$ python -q
>>> import numpy as np
>>> np.set_printoptions(precision=1, suppress=True, linewidth=100)
>>> other = np.array([[-1, 6], [-2, 7], [-3, -1]])
>>> F = np.tile(other, (2, 3))
>>> F
array([[-1,  6, -1,  6, -1,  6],
       [-2,  7, -2,  7, -2,  7],
       [-3, -1, -3, -1, -3, -1],
       [-1,  6, -1,  6, -1,  6],
       [-2,  7, -2,  7, -2,  7],
       [-3, -1, -3, -1, -3, -1]])
>>> # column 2 repeats column 0
>>> rank = np.linalg.matrix_rank(F)
>>> rank
np.int64(2)
>>> null = np.linalg.svd(F)[2][rank:].T
>>> np.linalg.matrix_rank(F.T @ F), np.linalg.matrix_rank(F @ F.T)
(np.int64(2), np.int64(2))
>>> [int(np.linalg.matrix_rank(F[:, :j + 1])) for j in range(6)]
[1, 2, 2, 2, 2, 2]
>>> np.round(null @ null.T, 1) + 0
array([[ 0.7,  0. , -0.3,  0. , -0.3,  0. ],
       [ 0. ,  0.7,  0. , -0.3,  0. , -0.3],
       [-0.3,  0. ,  0.7,  0. , -0.3,  0. ],
       [ 0. , -0.3,  0. ,  0.7,  0. , -0.3],
       [-0.3,  0. , -0.3,  0. ,  0.7,  0. ],
       [ 0. , -0.3,  0. , -0.3,  0. ,  0.7]])
>>> np.allclose(F @ null, 0)
True
>>> np.round(np.sort(np.abs(np.linalg.eigvals(F))), 1) + 0
array([0., 0., 0., 0., 0., 6.])
>>> np.round(np.abs(np.linalg.eigvals(F)).max(), 1)
np.float64(6.0)
>>> F @ F
array([[-30,  60, -30,  60, -30,  60],
       [-30,  60, -30,  60, -30,  60],
       [ 24, -48,  24, -48,  24, -48],
       [-30,  60, -30,  60, -30,  60],
       [-30,  60, -30,  60, -30,  60],
       [ 24, -48,  24, -48,  24, -48]])
>>> np.linalg.lstsq(F[:-1].T, F[-1])[2]
np.int32(2)
>>> round(np.trace(np.linalg.pinv(F) @ F), 1)
np.float64(2.0)
>>> F @ np.linalg.pinv(F) @ F
array([[-1.,  6., -1.,  6., -1.,  6.],
       [-2.,  7., -2.,  7., -2.,  7.],
       [-3., -1., -3., -1., -3., -1.],
       [-1.,  6., -1.,  6., -1.,  6.],
       [-2.,  7., -2.,  7., -2.,  7.],
       [-3., -1., -3., -1., -3., -1.]])
>>> J = np.load("sample6.npy")
>>> J
array([[ 0,  2,  1,  3,  3, -2,  3,  0],
       [ 0,  0, -2, -3,  0,  3,  1, -3],
       [ 0,  0,  0, -3, -2, -2,  2, -3],
       [ 0,  0,  0,  0, -1, -3,  2,  3],
       [ 0,  0,  0,  0,  0, -1, -1, -3],
       [ 0,  0,  0,  0,  0,  0, -2,  3],
       [ 0,  0,  0,  0,  0,  0,  0,  3],
       [ 0,  0,  0,  0,  0,  0,  0,  0]])
>>> # null space of dimension 1
>>> U, sig, Vh = np.linalg.svd(J)
>>> sig
array([8.4, 6.4, 5.2, 3.6, 1.2, 0.8, 0.1, 0. ])
>>> other = U[:, :7] @ np.diag(sig[:7]) @ Vh[:7]
>>> np.linalg.matrix_rank(other)
np.int64(7)
>>> np.round(np.abs(J - other).max(), 1)
np.float64(0.0)
>>> round(float(np.linalg.norm(J - other, 2)), 1), sig[7]
(0.0, np.float64(0.0))
>>> np.round(np.linalg.norm(J - other) / np.linalg.norm(J), 1)
np.float64(0.0)
>>> np.linalg.matrix_rank(J, rtol=0.05)
np.int64(6)
>>> U, sig, Vh = np.linalg.svd(J)
>>> vecs = Vh[:(sig > 1e-8).sum()]
>>> rng = np.random.default_rng(4862)
>>> x0 = J[4] + 5 * J[1] + rng.integers(2) * np.eye(8)[2]
>>> x0
array([  0.,   0., -10., -15.,   0.,  14.,   4., -18.])
>>> np.round(vecs.T @ vecs, 1) + 0
array([[0., 0., 0., 0., 0., 0., 0., 0.],
       [0., 1., 0., 0., 0., 0., 0., 0.],
       [0., 0., 1., 0., 0., 0., 0., 0.],
       [0., 0., 0., 1., 0., 0., 0., 0.],
       [0., 0., 0., 0., 1., 0., 0., 0.],
       [0., 0., 0., 0., 0., 1., 0., 0.],
       [0., 0., 0., 0., 0., 0., 1., 0.],
       [0., 0., 0., 0., 0., 0., 0., 1.]])
>>> X = np.loadtxt("case16.csv", delimiter=",")
>>> X
array([[1., 0., 1., 0., 2., 1.],
       [0., 0., 0., 0., 0., 0.],
       [1., 0., 1., 0., 2., 1.],
       [0., 0., 0., 0., 0., 0.],
       [2., 0., 2., 0., 4., 2.],
       [1., 0., 1., 0., 2., 1.]])
>>> # rows 0 and 2 are equal
>>> U, sig, Vh = np.linalg.svd(X)
>>> vecs = Vh[:(sig > 1e-8).sum()]
>>> x0 = X[5] + 3 * X[2] + rng.integers(2) * np.eye(6)[4]
>>> x0
array([4., 0., 4., 0., 9., 4.])
>>> vecs.T @ vecs
array([[0.1, 0. , 0.1, 0. , 0.3, 0.1],
       [0. , 0. , 0. , 0. , 0. , 0. ],
       [0.1, 0. , 0.1, 0. , 0.3, 0.1],
       [0. , 0. , 0. , 0. , 0. , 0. ],
       [0.3, 0. , 0.3, 0. , 0.6, 0.3],
       [0.1, 0. , 0.1, 0. , 0.3, 0.1]])
>>> np.round(np.linalg.norm(x0 - vecs.T @ vecs @ x0), 1)
np.float64(0.7)
>>> np.allclose(vecs.T @ vecs @ x0, x0)
False
>>> w, vecs = np.linalg.eigh(X)
>>> x0 = np.array([0, -1, 2, -1, 1, -3])
>>> np.abs(X).sum(axis=1).max(), round(float(np.abs(w).max()), 1)
(np.float64(10.0), 7.0)
>>> np.round(np.linalg.eigvalsh(X[1:, 1:]), 1) + 0
array([0., 0., 0., 0., 6.])
>>> (np.sign(vecs[:, -1].round(6)) == np.sign(vecs[0, -1].round(6))).astype(int)
array([1, 0, 1, 0, 1, 1])
>>> np.round(vecs * np.maximum(w, 0) @ vecs.T, 1) + 0
array([[1., 0., 1., 0., 2., 1.],
       [0., 0., 0., 0., 0., 0.],
       [1., 0., 1., 0., 2., 1.],
       [0., 0., 0., 0., 0., 0.],
       [2., 0., 2., 0., 4., 2.],
       [1., 0., 1., 0., 2., 1.]])
>>> x0 @ X @ x0
np.float64(1.0)
>>> (np.linalg.matrix_power((X != 0) + (X.T != 0) + np.eye(6), 6) > 0).astype(int)
array([[1, 0, 1, 0, 1, 1],
       [0, 1, 0, 0, 0, 0],
       [1, 0, 1, 0, 1, 1],
       [0, 0, 0, 1, 0, 0],
       [1, 0, 1, 0, 1, 1],
       [1, 0, 1, 0, 1, 1]])
>>> np.round(np.linalg.det(X), 1)
np.float64(0.0)
>>> (X != 0).astype(int)
array([[1, 0, 1, 0, 1, 1],
       [0, 0, 0, 0, 0, 0],
       [1, 0, 1, 0, 1, 1],
       [0, 0, 0, 0, 0, 0],
       [1, 0, 1, 0, 1, 1],
       [1, 0, 1, 0, 1, 1]])
>>> C2 = F.T @ F
>>> (F @ F.T).shape
(6, 6)
>>> np.round(np.linalg.eigvalsh(C2)[::-1], 1) + 0
array([538.9,  61.1,   0. ,   0. ,   0. ,   0. ])
>>> np.allclose(C2, C2.T)
True
>>> C2
array([[ 28, -34,  28, -34,  28, -34],
       [-34, 172, -34, 172, -34, 172],
       [ 28, -34,  28, -34,  28, -34],
       [-34, 172, -34, 172, -34, 172],
       [ 28, -34,  28, -34,  28, -34],
       [-34, 172, -34, 172, -34, 172]])
>>> E = np.load("a.npy")
>>> E
array([[ 1,  0, -2, -1, -2, -2,  1],
       [ 1,  1,  0, -2, -1, -2, -2],
       [-2,  1,  1,  0, -2, -1, -2],
       [-2, -2,  1,  1,  0, -2, -1],
       [-1, -2, -2,  1,  1,  0, -2],
       [-2, -1, -2, -2,  1,  1,  0],
       [ 0, -2, -1, -2, -2,  1,  1]])
>>> np.sort(np.abs(np.fft.fft(E[0]))), np.sort(np.linalg.svd(E, compute_uv=False))
(array([1.8, 1.8, 3.1, 3.1, 5. , 5.2, 5.2]), array([1.8, 1.8, 3.1, 3.1, 5. , 5.2, 5.2]))
>>> E @ np.ones(7)
array([-5., -5., -5., -5., -5., -5., -5.])
>>> np.allclose(E @ E.T, E.T @ E)
True
>>> np.fft.fft(E[0])
array([-5. +0.j ,  5.2+0.3j,  2.5+1.8j, -1.7-0.5j, -1.7+0.5j,  2.5-1.8j,  5.2-0.3j])
>>> Q, vecs = np.linalg.qr(E[:, :6])[0], np.linalg.qr(E[:, 6:])[0]
>>> sig = np.linalg.svd(Q.T @ vecs, compute_uv=False)
>>> np.degrees(np.arccos(sig.clip(0, 1)))
array([44.9])
>>> sig
array([0.7])
>>> (sig > 0.9).sum()
np.int64(0)
>>> Q, _ = np.linalg.qr(np.array([[0.6, -0.1, 1.4, 0.8],
...     [-0.5, -0.7, 0.3, 1.0],
...     [-0.9, -0.8, 0.9, 0.4],
...     [-0.2, -0.3, 0.5, -0.9]]))
>>> K = Q[:, :4]
>>> K
array([[-0.5, -0.8, -0.3, -0.2],
       [ 0.4, -0.5,  0.8, -0.1],
       [ 0.7, -0.2, -0.6, -0.3],
       [ 0.2, -0.2, -0.1,  0.9]])
>>> # keeps lengths
>>> other = E[0, 0] * E[1:] - np.outer(E[1:, 0], E[0])
>>> other
array([[ 0,  1,  2, -1,  1,  0, -3],
       [ 0,  1, -3, -2, -6, -5,  0],
       [ 0, -2, -3, -1, -4, -6,  1],
       [ 0, -2, -4,  0, -1, -2, -1],
       [ 0, -1, -6, -4, -3, -3,  2],
       [ 0, -2, -1, -2, -2,  1,  1]])
>>> E[:, 0] / E[0, 0]
array([ 1.,  1., -2., -2., -1., -2.,  0.])
>>> np.linalg.matrix_rank(other), np.linalg.matrix_rank(E)
(np.int64(6), np.int64(7))
>>> np.flatnonzero(~other.round(6).any(axis=1))
array([], dtype=int64)
>>> other.shape
(6, 7)
>>> round(float(np.linalg.norm(other)), 1)
16.6
>>> other.sum(axis=0)
array([  0,  -5, -15, -10, -15, -15,   0])
>>> np.linalg.norm(K, axis=1).argmax()
np.int64(0)
>>> np.round(np.linalg.norm(K[0], 1), 1), np.round(np.linalg.norm(K[0], np.inf), 1)
(np.float64(1.7), np.float64(0.8))
>>> th = np.deg2rad(120)
>>> mat = np.eye(4)
>>> mat[np.ix_([3, 1], [3, 1])] = [[np.cos(th), -np.sin(th)], [np.sin(th), np.cos(th)]]
>>> mat
array([[ 1. ,  0. ,  0. ,  0. ],
       [ 0. , -0.5,  0. ,  0.9],
       [ 0. ,  0. ,  1. ,  0. ],
       [ 0. , -0.9,  0. , -0.5]])
>>> mat.mean(axis=0)
array([ 0.2, -0.3,  0.2,  0.1])
>>> np.diff(mat, axis=0)
array([[-1. , -0.5,  0. ,  0.9],
       [ 0. ,  0.5,  1. , -0.9],
       [ 0. , -0.9, -1. , -0.5]])
>>> np.abs(mat).max()
np.float64(1.0)
>>> np.linalg.svd(mat, compute_uv=False)
array([1., 1., 1., 1.])
>>> mat.sum(axis=0)
array([ 1. , -1.4,  1. ,  0.4])
>>> Q, R = np.linalg.qr(K)
>>> np.trace(Q @ Q.T)
np.float64(4.0)
>>> R.round(1) + 0
array([[1., 0., 0., 0.],
       [0., 1., 0., 0.],
       [0., 0., 1., 0.],
       [0., 0., 0., 1.]])
>>> np.round(Q.T @ Q, 1) + 0
array([[1., 0., 0., 0.],
       [0., 1., 0., 0.],
       [0., 0., 1., 0.],
       [0., 0., 0., 1.]])
>>> np.abs(np.diag(R))
array([1., 1., 1., 1.])
>>> Q @ R
array([[-0.5, -0.8, -0.3, -0.2],
       [ 0.4, -0.5,  0.8, -0.1],
       [ 0.7, -0.2, -0.6, -0.3],
       [ 0.2, -0.2, -0.1,  0.9]])
>>> th = np.deg2rad(15)
>>> M = np.eye(9)
>>> M[np.ix_([7, 5], [7, 5])] = [[np.cos(th), -np.sin(th)], [np.sin(th), np.cos(th)]]
>>> M
array([[ 1. ,  0. ,  0. ,  0. ,  0. ,  0. ,  0. ,  0. ,  0. ],
       [ 0. ,  1. ,  0. ,  0. ,  0. ,  0. ,  0. ,  0. ,  0. ],
       [ 0. ,  0. ,  1. ,  0. ,  0. ,  0. ,  0. ,  0. ,  0. ],
       [ 0. ,  0. ,  0. ,  1. ,  0. ,  0. ,  0. ,  0. ,  0. ],
       [ 0. ,  0. ,  0. ,  0. ,  1. ,  0. ,  0. ,  0. ,  0. ],
       [ 0. ,  0. ,  0. ,  0. ,  0. ,  1. ,  0. ,  0.3,  0. ],
       [ 0. ,  0. ,  0. ,  0. ,  0. ,  0. ,  1. ,  0. ,  0. ],
       [ 0. ,  0. ,  0. ,  0. ,  0. , -0.3,  0. ,  1. ,  0. ],
       [ 0. ,  0. ,  0. ,  0. ,  0. ,  0. ,  0. ,  0. ,  1. ]])
>>> x0 = np.array([-2, 0, -3, 3, 2, 1])
>>> h = np.maximum(X @ x0, 0)
>>> X.T @ h
array([0., 0., 0., 0., 0., 0.])
>>> h
array([0., 0., 0., 0., 0., 0.])
>>> A = np.load("out2.npy")
>>> A
array([[ 0.6, -0.7, -0.1, -0.4],
       [-0.7, -0.1, -0.2, -0.7],
       [-0.1, -0.2,  1. , -0.1],
       [-0.4, -0.7, -0.1,  0.6]])
>>> x0 = np.array([0, 1, 0, 1])
>>> h = np.maximum(A @ x0, 0)
>>> h
array([0., 0., 0., 0.])
>>> A * (h > 1e-9)[:, None]
array([[ 0., -0., -0., -0.],
       [-0., -0., -0., -0.],
       [-0., -0.,  0., -0.],
       [-0., -0., -0.,  0.]])
>>> other = np.linalg.inv(A)
>>> np.round(A @ other, 1) + 0
array([[1., 0., 0., 0.],
       [0., 1., 0., 0.],
       [0., 0., 1., 0.],
       [0., 0., 0., 1.]])
>>> np.linalg.inv(other)
array([[ 0.6, -0.7, -0.1, -0.4],
       [-0.7, -0.1, -0.2, -0.7],
       [-0.1, -0.2,  1. , -0.1],
       [-0.4, -0.7, -0.1,  0.6]])
>>> np.linalg.det(A) * other
array([[-0.6,  0.7,  0.1,  0.4],
       [ 0.7,  0.1,  0.2,  0.7],
       [ 0.1,  0.2, -1. ,  0.1],
       [ 0.4,  0.7,  0.1, -0.6]])
>>> np.allclose(other, A.T)
True
>>> other
array([[ 0.6, -0.7, -0.1, -0.4],
       [-0.7, -0.1, -0.2, -0.7],
       [-0.1, -0.2,  1. , -0.1],
       [-0.4, -0.7, -0.1,  0.6]])
